>>> import numpy as np
>>> np.set_printoptions(precision=2, suppress=True, linewidth=200, sign=" ")
>>> rd = lambda a: np.round(a, 2) + 0
>>> data = np.tril(np.array([[2, 1, 2, 3, 1, 1],
...     [1, 2, 2, 1, 2, 2],
...     [3, 2, 1, 0, 0, 1],
...     [1, 1, 1, 1, 1, 2],
...     [2, 0, 0, 2, 1, 2],
...     [1, 3, 3, 0, 1, 3]]), -1) + np.eye(6, dtype=int)
>>> print(data)
[[ 1  0  0  0  0  0]
 [ 1  1  0  0  0  0]
 [ 3  2  1  0  0  0]
 [ 1  1  1  1  0  0]
 [ 2  0  0  2  1  0]
 [ 1  3  3  0  1  1]]
>>> # triangular
>>> T = np.stack([data, 3 * data, data[::-1]])
>>> print(rd(np.linalg.det(T)))
[  1. 729.  -1.]
>>> print(T.sum(axis=0))
[[  5   3   3   0   1   1]
 [  6   4   0   2   1   0]
 [ 13   9   5   1   0   0]
 [  7   6   5   4   0   0]
 [  9   1   0   8   4   0]
 [  5  12  12   0   4   4]]
>>> print(np.linalg.matrix_rank(T.reshape(3, -1)))
2
>>> print(T.shape)
(3, 6, 6)
>>> print(np.einsum("bij,cij->bc", T, T))
[[  51  153   18]
 [ 153  459   54]
 [  18   54   51]]
>>> print(data.reshape(2, -1))
[[ 1  0  0  0  0  0  1  1  0  0  0  0  3  2  1  0  0  0]
 [ 1  1  1  1  0  0  2  0  0  2  1  0  1  3  3  0  1  1]]
>>> print(data.reshape(-1, 2))
[[ 1  0]
 [ 0  0]
 [ 0  0]
 [ 1  1]
 [ 0  0]
 [ 0  0]
 [ 3  2]
 [ 1  0]
 [ 0  0]
 [ 1  1]
 [ 1  1]
 [ 0  0]
 [ 2  0]
 [ 0  2]
 [ 1  0]
 [ 1  3]
 [ 3  0]
 [ 1  1]]
>>> print(data.ravel(order="F"))
[ 1  1  3  1  2  1  0  1  2  1  0  3  0  0  1  1  0  3  0  0  0  1  2  0  0  0  0  0  1  1  0  0  0  0  0  1]
>>> T = data.reshape(6, 2, -1)
>>> print(T.transpose(1, 0, 2))
[[[ 1  0  0]
  [ 1  1  0]
  [ 3  2  1]
  [ 1  1  1]
  [ 2  0  0]
  [ 1  3  3]]

 [[ 0  0  0]
  [ 0  0  0]
  [ 0  0  0]
  [ 1  0  0]
  [ 2  1  0]
  [ 0  1  1]]]
>>> print(T.sum(axis=1))
[[ 1  0  0]
 [ 1  1  0]
 [ 3  2  1]
 [ 2  1  1]
 [ 4  1  0]
 [ 1  4  4]]
>>> print(np.swapaxes(T, 1, 2)[3])
[[ 1  1]
 [ 1  0]
 [ 1  0]]
>>> print(np.einsum("ihd,ihd->ih", T, T))
[[  1   0]
 [  2   0]
 [ 14   0]
 [  3   1]
 [  4   5]
 [ 19   2]]
>>> f = np.array([0, -1, 0, 0, 0, 2])
>>> B = data + np.outer(f, np.eye(6)[0])
>>> print(B)
[[ 1.  0.  0.  0.  0.  0.]
 [ 0.  1.  0.  0.  0.  0.]
 [ 3.  2.  1.  0.  0.  0.]
 [ 1.  1.  1.  1.  0.  0.]
 [ 2.  0.  0.  2.  1.  0.]
 [ 3.  3.  3.  0.  1.  1.]]
>>> print(rd(np.linalg.det(B) / np.linalg.det(data)), rd(1 + np.linalg.solve(data, f)[0]))
1.0 1.0
>>> O, R = np.linalg.qr(B)
>>> print(rd(abs(R[0, 0])), rd(np.linalg.norm(B[:, 0])))
4.9 4.9
>>> O, R = np.linalg.qr(data)
>>> print(rd(O @ R))
[[ 1.  0.  0.  0.  0.  0.]
 [ 1.  1.  0.  0.  0.  0.]
 [ 3.  2.  1.  0.  0.  0.]
 [ 1.  1.  1.  1.  0.  0.]
 [ 2.  0.  0.  2.  1.  0.]
 [ 1.  3.  3.  0.  1.  1.]]
>>> X = np.load("m.npy")
>>> print(X)
[[ 2  0  3 -3]
 [ 2  1 -3  1]
 [ 2 -3 -3  1]
 [ 1 -3  1  1]]
>>> B = X / np.linalg.norm(X, axis=1, keepdims=True)
>>> cov = B @ B.T
>>> print(rd(cov))
[[ 1.   -0.44 -0.36  0.12]
 [-0.44  1.    0.59 -0.22]
 [-0.36  0.59  1.    0.54]
 [ 0.12 -0.22  0.54  1.  ]]
>>> print((cov - 2 * np.eye(4)).round(6).argmax(axis=1))
[ 3  2  1  2]
>>> ev, evecs = np.linalg.eig(cov)
>>> print(rd(np.sort(np.linalg.eigvals(np.linalg.inv(cov)))))
[  0.51   0.73   1.66  13.6 ]
>>> print(rd(np.prod(ev)))
0.12
>>> print(rd(ev))
[ 1.95  1.37  0.6   0.07]
>>> print(rd(cov @ evecs[:, 0] - ev[0] * evecs[:, 0]))
[ 0.  0.  0.  0.]
>>> K = np.array([[0, 2, 0, 0, 2],
...     [2, 2, 0, 1, 1],
...     [0, 0, 2, 1, 2],
...     [1, 0, 0, 0, 1],
...     [1, 1, 0, 2, 1],
...     [0, 0, 1, 0, 2]])
>>> K[1] = K[5]
>>> print(K)
[[ 0  2  0  0  2]
 [ 0  0  1  0  2]
 [ 0  0  2  1  2]
 [ 1  0  0  0  1]
 [ 1  1  0  2  1]
 [ 0  0  1  0  2]]
>>> O, evecs = np.linalg.qr(K[:, :3])[0], np.linalg.qr(K[:, 3:])[0]
>>> sigma = np.linalg.svd(O.T @ evecs, compute_uv=False)
>>> print(rd(sigma))
[ 0.99  0.47]
>>> print(rd(np.linalg.norm(O @ O.T - evecs @ evecs.T, 2)))
1.0
>>> print((sigma > 0.9).sum())
1
>>> print(rd(np.degrees(np.arccos(sigma.clip(0, 1)))))
[  8.75  61.94]
>>> rng = np.random.default_rng(96)
>>> z = rng.permutation(5)
>>> B = K[:, z] * rng.choice([-1, 1], 5)
>>> print(B)
[[ 0 -2  0  2  0]
 [ 0  0  1  2  0]
 [ 1  0  2  2  0]
 [ 0  0  0  1 -1]
 [ 2 -1  0  1 -1]
 [ 0  0  1  2  0]]
>>> left, _, Vt = np.linalg.svd(K.T @ B)
>>> print(rd(left @ Vt))
[[ 0.  0.  0.  0. -1.]
 [ 0. -1.  0.  0.  0.]
 [ 0.  0.  1.  0.  0.]
 [ 1.  0.  0.  0.  0.]
 [ 0.  0.  0.  1.  0.]]
>>> x = np.array([-9, -7, 5, -7, 2])
>>> y = K @ x
>>> print(rd(np.linalg.pinv(K) @ K))
[[ 1.  0.  0.  0.  0.]
 [ 0.  1.  0.  0.  0.]
 [ 0.  0.  1.  0.  0.]
 [ 0.  0.  0.  1.  0.]
 [ 0.  0.  0.  0.  1.]]
>>> try:
...     np.linalg.solve(K, y)
... except np.linalg.LinAlgError as e:
...     print("failed:", e)
... 
failed: Last 2 dimensions of the array must be square
>>> y = y + 0.1 * rng.normal(size=6)
>>> print(rd(y))
[-10.09   9.1    6.95  -7.08 -27.93   9.07]
>>> beta, *_ = np.linalg.lstsq(K, y)
>>> print(rd(np.linalg.norm(y - K @ beta)))
0.02
>>> print(rd(beta))
[-9.3  -7.26  4.66 -6.8   2.21]
>>> M = np.load("sample0.npy")
>>> print(M)
[[ 0  0  0  0  0]
 [ 0  0  0  0  0]
 [ 0  0  0  0  0]
 [-2  0  0 -2  4]
 [ 0  0  0  0  0]]
>>> left, sigma, Vt = np.linalg.svd(M)
>>> print(np.argmax(sigma[:-1] / (sigma[1:] + 1e-6)) + 1)
1
>>> B = left[:, :1] @ np.diag(sigma[:1]) @ Vt[:1]
>>> print(rd(np.linalg.norm(M - B) / np.linalg.norm(M)))
0.0
>>> print(rd(np.linalg.norm(M - B, 2)), sigma[1])
0.0 0.0
>>> print(np.linalg.matrix_rank(B))
1
>>> print(np.unique(M.round(6), axis=0).shape)
(2, 5)
>>> print(np.allclose(M[:-1].T @ np.linalg.lstsq(M[:-1].T, M[-1])[0], M[-1]))
True
>>> print(rd(np.trace(np.linalg.pinv(M) @ M)))
1.0
>>> print(np.abs(np.diag(np.linalg.qr(M)[1])) > 1e-9)
[ True False False False False]
>>> print(rd(M @ np.linalg.pinv(M) @ M))
[[ 0.  0.  0.  0.  0.]
 [ 0.  0.  0.  0.  0.]
 [ 0.  0.  0.  0.  0.]
 [-2.  0.  0. -2.  4.]
 [ 0.  0.  0.  0.  0.]]
>>> rank = np.linalg.matrix_rank(M)
>>> print(rank)
1
>>> ns = np.linalg.svd(M)[2][rank:].T
>>> print(np.allclose(M @ ns, 0))
True
>>> print(rd(M @ ns))
[[ 0.  0.  0.  0.]
 [ 0.  0.  0.  0.]
 [ 0.  0.  0.  0.]
 [ 0.  0.  0.  0.]
 [ 0.  0.  0.  0.]]
>>> print([int(np.linalg.matrix_rank(np.delete(M, i, axis=0))) for i in range(5)])
[1, 1, 1, 0, 1]
>>> print(np.linalg.matrix_rank(M.T @ M), np.linalg.matrix_rank(M @ M.T))
1 1
>>> W0 = np.load("block14.npy")
>>> print(W0)
[[-2 -2 -2  1  1]
 [ 0  2  0  1  2]
 [-2  1 -1  2  2]
 [ 2 -1  0  2  0]
 [-1 -1  0  1  2]]
>>> f, r1 = W0[0], W0[3]
>>> print(f @ f)
14
>>> print(f @ r1)
0
>>> pr = (f @ r1) / (f @ f) * f
>>> print(r1 - pr)
[ 2. -1.  0.  2.  0.]
>>> print(np.linalg.matrix_rank(np.outer(f, r1)))
1
>>> print(np.outer(f, r1))
[[-4  2  0 -4  0]
 [-4  2  0 -4  0]
 [-4  2  0 -4  0]
 [ 2 -1  0  2  0]
 [ 2 -1  0  2  0]]
>>> print(pr)
[-0. -0. -0.  0.  0.]
>>> print((r1 - pr) @ f)
0.0
>>> P = np.triu(np.array([[5, 7, -9, -3, -9],
...     [-7, -1, -8, 5, 1],
...     [2, -9, 7, -3, -4],
...     [-7, 0, -2, 7, 3],
...     [1, -1, 4, -3, 4]]), 1) + np.eye(5)
>>> B = P @ W0 @ np.linalg.inv(P)
>>> print(P @ W0 - W0 @ P)
[[ 21.  31. -25. -28. -49.]
 [ 25. -14.  24. -15. -19.]
 [ -2.  21. -10. -24. -37.]
 [ -3. -17.  10.  14.  19.]
 [  0.   7. -17.   2. -11.]]
>>> print(rd(np.linalg.det(B)))
-49.0
>>> print(B)
[[   19.  -118.  -766. -1676.  2232.]
 [   25.  -187. -1263. -2783.  3697.]
 [   -4.    36.   251.   553.  -733.]
 [   -1.     3.    15.    32.   -42.]
 [   -1.     6.    39.    85.  -112.]]
>>> x = np.array([-2, 2, 0, 0, -1])
>>> y = W0 @ x
>>> beta, lr = np.zeros(5), 1 / np.linalg.norm(W0, 2) ** 2
>>> for i in range(8):
...     beta -= lr * W0.T @ (W0 @ beta - y)
...     if i % 2 == 0: print(i, round(np.linalg.norm(W0 @ beta - y), 2))
... 
0 5.09
2 2.68
4 1.81
6 1.46
>>> print(rd(beta))
[-1.39  1.68 -0.23 -0.74 -0.04]
>>> print(rd(np.linalg.cond(W0)))
8.75
>>> J = np.load("w.npy")
>>> print(J)
[[ 0 -1 -3 -2]
 [-2  1  3 -1]
 [ 0 -1 -3 -2]
 [-3 -1  3 -1]
 [-3 -2 -1 -3]
 [-2  2  1  2]]
>>> x = np.array([0, 2, 0, 0])
>>> print((J @ x).argmax())
5
>>> print(J @ np.eye(4)[2])
[-3.  3. -3.  3. -1.  1.]
>>> print(np.sign((J @ x).round(6)))
[-1  1 -1 -1 -1  1]
>>> print(J @ x)
[-2  2 -2 -2 -4  4]
>>> print(J * x)
[[ 0 -2  0  0]
 [ 0  2  0  0]
 [ 0 -2  0  0]
 [ 0 -2  0  0]
 [ 0 -4  0  0]
 [ 0  4  0  0]]
>>> print(np.linalg.norm(J @ x) <= np.linalg.norm(J, 2) * np.linalg.norm(x) + 1e-9)
True
>>> print(J @ np.ones(4))
[-6.  1. -6. -2. -9.  3.]
>>> E = np.minimum.outer(np.arange(1, 4), np.arange(1, 4)) * 2
>>> print(E)
[[ 2  2  2]
 [ 2  4  4]
 [ 2  4  6]]
>>> B = E[0, 0] * E[1:] - np.outer(E[1:, 0], E[0])
>>> print(B)
[[ 0  4  4]
 [ 0  4  8]]
>>> print(np.flatnonzero(~B.round(6).any(axis=1)))
[]
>>> ev, evecs = np.linalg.eigh(E)
>>> x = np.array([0, -2, 3])
>>> print(x @ E @ x)
22
>>> print(rd(evecs * np.maximum(ev, 0) @ evecs.T))
[[ 2.  2.  2.]
 [ 2.  4.  4.]
 [ 2.  4.  6.]]
>>> arr = np.array([[0.0, 0.0, -2.0], [0.0, 0.0, -1.0], [-2.0, -1.0, 0.0]])
>>> print(arr)
[[ 0.  0. -2.]
 [ 0.  0. -1.]
 [-2. -1.  0.]]
>>> P = np.triu(np.array([[-5, -2, 0], [5, 5, -1], [-3, -3, -2]]), 1) + np.eye(3)
>>> B = P @ arr @ np.linalg.inv(P)
>>> print(np.linalg.matrix_rank(B))
2
>>> print(rd(np.poly(B)))
[ 1.  0. -5.  0.]
>>> print(rd(np.linalg.det(B)))
0.0
>>> print(B)
[[ 0.  0.  0.]
 [ 2.  5.  4.]
 [-2. -5. -5.]]
